$ python3 -q
>>> import numpy as np
>>> np.set_printoptions(precision=2, suppress=True, linewidth=200, sign=" ")
>>> F = np.load("sample3.npy")
>>> F
array([[ 0.86, -0.15,  0.52, -0.04],
       [-0.15,  0.9 ,  0.23,  0.12],
       [ 0.52,  0.23,  0.83, -0.73],
       [-0.04,  0.12, -0.73,  1.4 ]])
>>> B = F / np.linalg.norm(F, axis=1, keepdims=True)
>>> gram = B @ B.T
>>> np.argwhere(np.triu(np.abs(gram) > 0.95, 1))
array([], shape=(0, 2), dtype=int64)
>>> gram
array([[ 1.  , -0.16,  0.69, -0.3 ],
       [-0.16,  1.  ,  0.2 ,  0.08],
       [ 0.69,  0.2 ,  1.  , -0.82],
       [-0.3 ,  0.08, -0.82,  1.  ]])
>>> np.linalg.norm(B, axis=1)
array([ 1.,  1.,  1.,  1.])
>>> gram[1]
array([-0.16,  1.  ,  0.2 ,  0.08])
>>> U, sv, VT = np.linalg.svd(F)
>>> np.argmax(sv[:-1] / (sv[1:] + 1e-6)) + 1
np.int64(3)
>>> B = U[:, :3] @ np.diag(sv[:3]) @ VT[:3]
>>> np.round(np.linalg.norm(F - B, 2), 2), round(sv[3], 2)
(np.float64(0.0), np.float64(0.0))
>>> np.linalg.matrix_rank(B)
np.int64(3)
>>> B
array([[ 0.86, -0.15,  0.52, -0.04],
       [-0.15,  0.9 ,  0.23,  0.12],
       [ 0.52,  0.23,  0.83, -0.73],
       [-0.04,  0.12, -0.73,  1.4 ]])
>>> rng = np.random.default_rng(84)
>>> labels = rng.permutation(4)
>>> labels
array([ 0,  3,  1,  2])
>>> B = F[labels][:, labels]
>>> round(float(np.trace(B)), 2)
4.0
>>> np.diag(B)
array([ 0.86,  1.4 ,  0.9 ,  0.83])
>>> np.allclose(B, F)
False
>>> F.mean(axis=0)
array([ 0.3 ,  0.28,  0.21,  0.19])
>>> round(float(np.linalg.norm(F)), 2)
2.45
>>> F[4]
Traceback (most recent call last):
  File "<python-input-25>", line 1, in <module>
    F[4]
    ~^^^
IndexError: index 4 is out of bounds for axis 0 with size 4
>>> F.sum(axis=0)
array([ 1.2 ,  1.1 ,  0.86,  0.76])
>>> np.count_nonzero(F)
np.int64(16)
>>> np.linalg.matrix_rank(F)
np.int64(3)
>>> F - F[0]
array([[ 0.  ,  0.  ,  0.  ,  0.  ],
       [-1.02,  1.05, -0.29,  0.16],
       [-0.34,  0.38,  0.31, -0.69],
       [-0.9 ,  0.27, -1.25,  1.44]])
>>> np.round(np.linalg.svd(F, compute_uv=False), 2) + 0
array([ 2.,  1.,  1.,  0.])
>>> F.shape
(4, 4)
>>> B = F / np.sqrt((F ** 2).mean(axis=1, keepdims=True))
>>> np.linalg.matrix_rank(F - F.mean(axis=1, keepdims=True))
np.int64(3)
>>> np.linalg.norm(B, axis=1)
array([ 2.,  2.,  2.,  2.])
>>> np.linalg.matrix_rank(B) == np.linalg.matrix_rank(F)
np.True_
>>> B[0]
array([ 1.69, -0.3 ,  1.02, -0.07])
>>> F - F.mean(axis=1, keepdims=True)
array([[ 0.57, -0.45,  0.22, -0.34],
       [-0.43,  0.62, -0.05, -0.15],
       [ 0.31,  0.02,  0.62, -0.94],
       [-0.23, -0.07, -0.92,  1.21]])
>>> u = np.array([3, 2, 1])
>>> K = np.outer(rng.normal(size=12), u) + 0.1 * rng.normal(size=(12, 3))
>>> K
array([[-7.  , -4.82, -2.38],
       [ 2.97,  2.06,  1.22],
       [-3.77, -2.41, -1.29],
       [-0.41, -0.16, -0.01],
       [ 1.76,  1.34,  0.45],
       [ 0.3 ,  0.32,  0.18],
       [-2.59, -1.71, -0.81],
       [ 3.3 ,  2.34,  1.05],
       [-0.38, -0.16, -0.05],
       [-1.58, -1.1 , -0.46],
       [-2.48, -1.76, -0.82],
       [-4.32, -2.75, -1.3 ]])
>>> gram = K.T @ K
>>> gram
array([[ 120.42,   81.64,   39.92],
       [  81.64,   55.48,   27.1 ],
       [  39.92,   27.1 ,   13.37]])
>>> round(np.trace(gram), 2), round((K ** 2).sum(), 2)
(np.float64(189.27), np.float64(189.27))
>>> (K @ K.T).shape
(12, 12)
>>> proj = np.triu(np.array([[6, 7, 8], [0, 0, 1], [1, 3, 0]]), 1) + np.eye(3)
>>> B = proj @ gram @ np.linalg.inv(proj)
>>> proj @ gram - gram @ proj
array([[ 890.84, -237.74, -748.35],
       [  39.92, -544.35, -695.21],
       [   0.  , -279.46, -346.48]])
>>> round(float(np.trace(B)), 2), round(np.trace(gram), 2)
(189.27, np.float64(189.27))
>>> np.poly(B)
array([   1.  , -189.27,   39.46,   -2.01])
>>> B
array([[ 1011.26, -6391.96, -1361.52],
       [  121.56,  -768.33,  -163.68],
       [   39.92,  -252.35,   -53.66]])
>>> proj = K @ np.linalg.solve(K.T @ K, K.T)
>>> proj @ K[:, 2]
array([-2.38,  1.22, -1.29, -0.01,  0.45,  0.18, -0.81,  1.05, -0.05, -0.46, -0.82, -1.3 ])
>>> U, sv, VT = np.linalg.svd(K)
>>> sv
array([ 13.75,   0.35,   0.3 ])
>>> B = U[:, :1] @ np.diag(sv[:1]) @ VT[:1]
>>> round(float(np.abs(K - B).max()), 2)
0.21
>>> np.linalg.matrix_rank(K, rtol=0.05)
np.int64(1)
>>> dist = np.linalg.norm(K[:, None] - K[None], axis=-1)
>>> dist.shape
(12, 12)
>>> np.linalg.matrix_rank(dist ** 2)
np.int64(5)
>>> np.unravel_index(dist.round(6).argmax(), dist.shape)
(np.int64(0), np.int64(7))
>>> dist[5].round(6).argsort(kind="stable")[:4]
array([ 5,  8,  3,  4])
>>> dist[5]
array([ 9.28,  3.36,  5.11,  0.87,  1.81,  0.  ,  3.66,  3.72,  0.86,  2.44,  3.6 ,  5.74])
>>> J = 0.2 ** np.abs(np.subtract.outer(np.arange(4), np.arange(4)))
>>> J
array([[ 1.  ,  0.2 ,  0.04,  0.01],
       [ 0.2 ,  1.  ,  0.2 ,  0.04],
       [ 0.04,  0.2 ,  1.  ,  0.2 ],
       [ 0.01,  0.04,  0.2 ,  1.  ]])
>>> gram = np.cov(K, rowvar=False)
>>> np.corrcoef(K.T)
array([[ 1.  ,  1.  ,  1.  ],
       [ 1.  ,  1.  ,  0.99],
       [ 1.  ,  0.99,  1.  ]])
>>> np.median(K, axis=0)
array([-0.99, -0.63, -0.26])
>>> K.std(axis=0)
array([ 2.94,  2.02,  0.99])
>>> np.argwhere(np.triu(np.abs(np.corrcoef(K.T)) > 0.8, 1))
array([[ 0,  1],
       [ 0,  2],
       [ 1,  2]])
>>> round(float(np.corrcoef(K[:, 0], K[:, 1])[0, 1]), 2)
1.0
>>> np.argsort(-K.std(axis=0).round(6), kind="stable")
array([ 0,  1,  2])
>>> B = np.array([[9, -5], [3, 7], [-4, -4], [7, -6]])
>>> J @ B
array([[ 9.5 , -3.81],
       [ 4.28,  4.96],
       [-1.64, -4.  ],
       [ 6.39, -6.56]])
>>> np.linalg.matrix_rank(np.vstack([J, B.T]))
np.int64(4)
>>> np.einsum("ij->j", J)
array([ 1.25,  1.44,  1.44,  1.25])
>>> np.linalg.matrix_rank(J @ B)
np.int64(2)
>>> B.T @ J.T
array([[ 9.5 ,  4.28, -1.64,  6.39],
       [-3.81,  4.96, -4.  , -6.56]])
>>> X = np.load("case19.npy")
>>> X
array([[-1.11,  2.  , -1.  ],
       [-0.07,  2.  , -1.  ],
       [-0.26,  2.  , -1.  ],
       [ 0.14,  2.  , -1.  ],
       [ 3.11,  2.  , -1.  ],
       [-0.26,  2.  , -1.  ],
       [-0.38,  2.  , -1.  ],
       [-0.3 ,  2.  , -1.  ],
       [-0.7 ,  2.  , -1.  ],
       [ 0.15,  2.  , -1.  ],
       [ 0.27,  2.  , -1.  ],
       [ 0.55,  2.  , -1.  ],
       [ 0.91,  2.  , -1.  ],
       [ 0.93,  2.  , -1.  ],
       [ 0.26,  2.  , -1.  ],
       [-2.03,  2.  , -1.  ],
       [ 0.87,  2.  , -1.  ],
       [ 0.48,  2.  , -1.  ],
       [ 1.81,  2.  , -1.  ],
       [ 0.24,  2.  , -1.  ],
       [ 1.32,  2.  , -1.  ],
       [-1.77,  2.  , -1.  ],
       [-0.05,  2.  , -1.  ],
       [ 1.69,  2.  , -1.  ],
       [-0.19,  2.  , -1.  ],
       [-1.03,  2.  , -1.  ],
       [-0.31,  2.  , -1.  ]])
>>> blk = np.stack([X, -2 * X, X[::-1]])
>>> blk.shape
(3, 27, 3)
>>> np.linalg.norm(blk, axis=(1, 2))
array([ 12.9 ,  25.79,  12.9 ])
>>> data = np.array([[4, 5, 3], [2, 2, 4], [2, 2, 4], [2, 1, 5]])
>>> data
array([[ 4,  5,  3],
       [ 2,  2,  4],
       [ 2,  2,  4],
       [ 2,  1,  5]])
>>> proj = data @ np.linalg.solve(data.T @ data, data.T)
>>> np.round(np.linalg.eigvalsh(proj), 2) + 0
array([ 0.,  1.,  1.,  1.])
>>> round(np.trace(proj), 2)
np.float64(3.0)
>>> proj.round(2) + 0
array([[ 1. ,  0. ,  0. ,  0. ],
       [ 0. ,  0.5,  0.5,  0. ],
       [ 0. ,  0.5,  0.5,  0. ],
       [ 0. ,  0. ,  0. ,  1. ]])
>>> B = np.c_[data[:, :1] @ np.array([[3]]), np.array([4, -8, -9, -4])]
>>> B
array([[12,  4],
       [ 6, -8],
       [ 6, -9],
       [ 6, -4]])
>>> np.linalg.matrix_rank(np.c_[data, B])
np.int64(4)
>>> np.round(np.linalg.norm(B - data @ np.linalg.lstsq(data, B)[0], axis=0), 2) + 0
array([ 0.  ,  0.71])
>>> q, vecs = np.linalg.qr(data[:, :2])[0], np.linalg.qr(data[:, 2:])[0]
>>> sv = np.linalg.svd(q.T @ vecs, compute_uv=False)
>>> (sv > 0.9).sum()
np.int64(1)
>>> np.round(np.linalg.norm(q @ q.T - vecs @ vecs.T, 2), 2)
np.float64(1.0)
>>> blk = np.stack([data, 5 * data, data[::-1]])
>>> np.linalg.norm(blk, axis=(1, 2))
array([ 11.31,  56.57,  11.31])
>>> (blk @ data.T).shape
(3, 4, 4)
>>> np.einsum("bij,cij->bc", blk, blk)
array([[  128,   640,   104],
       [  640,  3200,   520],
       [  104,   520,   128]])
>>> vec = np.array([1, -2, 3])
>>> rhs = data @ vec
>>> np.linalg.solve(data.T @ data, data.T @ rhs)
array([ 1., -2.,  3.])
>>> np.round(np.linalg.pinv(data) @ data, 2) + 0
array([[ 1.,  0.,  0.],
       [ 0.,  1.,  0.],
       [ 0.,  0.,  1.]])
>>> rhs
array([  3,  10,  10,  15])
>>> rhs = rhs + 0.02 * rng.normal(size=4)
>>> rhs
array([  2.98,  10.03,   9.97,  14.99])
>>> c, *_ = np.linalg.lstsq(data, rhs)
>>> round(np.linalg.norm(rhs - data @ c), 2)
np.float64(0.04)
>>> c
array([ 0.96, -1.98,  3.01])
>>> np.round(data.T @ (rhs - data @ c), 2) + 0
array([ 0.,  0.,  0.])
>>> E = np.load("out15.npy")
>>> E
array([[ 0.1, -0.7, -2. ,  0.1],
       [-0.9, -0.5, -4.5,  0.3],
       [ 0. , -1.5,  4. ,  0.1]])
>>> round(np.linalg.norm(K, "nuc"), 2)
np.float64(14.39)
>>> vec = np.array([3, 0, -3, -5])
>>> a = np.maximum(E @ vec, 0)
>>> np.maximum(E @ vec, 0) - np.maximum(-E @ vec, 0)
array([  5.8,   9.3, -12.5])
>>> E * (a > 1e-9)[:, None]
array([[ 0.1, -0.7, -2. ,  0.1],
       [-0.9, -0.5, -4.5,  0.3],
       [ 0. , -0. ,  0. ,  0. ]])
>>> np.tanh(E @ vec)
array([ 1.,  1., -1.])
>>> vec = np.array([2, 2, 1, 2])
>>> (E * vec).sum(axis=1)
array([-3. , -6.7,  1.2])
>>> np.einsum("ij,j->i", E, vec)
array([-3. , -6.7,  1.2])
>>> vec @ E
Traceback (most recent call last):
  File "<python-input-124>", line 1, in <module>
    vec @ E
    ~~~~^~~
ValueError: matmul: Input operand 1 has a mismatch in its core dimension 0, with gufunc signature (n?,k),(k,m?)->(n?,m?) (size 3 is different from 4)
>>> np.sign((E @ vec).round(6))
array([-1., -1.,  1.])
>>> W1 = np.array([[1, 1], [1, 0], [0, 0], [0, 3]])
>>> c = np.array([1, 4])
>>> hid = np.maximum(E @ W1 + c, 0)
>>> np.linalg.matrix_rank(hid)
np.int64(2)
>>> (hid > 0).astype(int)
array([[ 1,  1],
       [ 0,  1],
       [ 0,  1]])
>>> basis = np.array([[-2, 0, -3], [2, -2, 0]])
>>> (hid @ basis).round(6).argmax(axis=1)
array([ 0,  0,  0])
>>> W1 @ basis
array([[ 0, -2, -3],
       [-2,  0, -3],
       [ 0,  0,  0],
       [ 6, -6,  0]])
>>> B = E / np.linalg.norm(E, axis=1, keepdims=True)
>>> gram = B @ B.T
>>> gram[1]
array([ 0.95,  1.  , -0.87])
>>> (np.abs(gram) > 0.9).astype(int)
array([[ 1,  1,  0],
       [ 1,  1,  0],
       [ 0,  0,  1]])
>>> np.linalg.norm(B, axis=1)
array([ 1.,  1.,  1.])
>>> m1 = np.loadtxt("test8.csv", delimiter=",")
>>> m1
array([[-1., -1.,  0.,  0.],
       [-3.,  2.,  0.,  0.],
       [ 0.,  0., -1., -1.],
       [ 0.,  0., -3.,  2.]])
>>> B = m1[0, 0] * m1[1:] - np.outer(m1[1:, 0], m1[0])
>>> B
array([[ 0., -5.,  0.,  0.],
       [ 0.,  0.,  1.,  1.],
       [ 0.,  0.,  3., -2.]])
>>> m1[:, 0] / m1[0, 0]
array([ 1.,  3., -0., -0.])
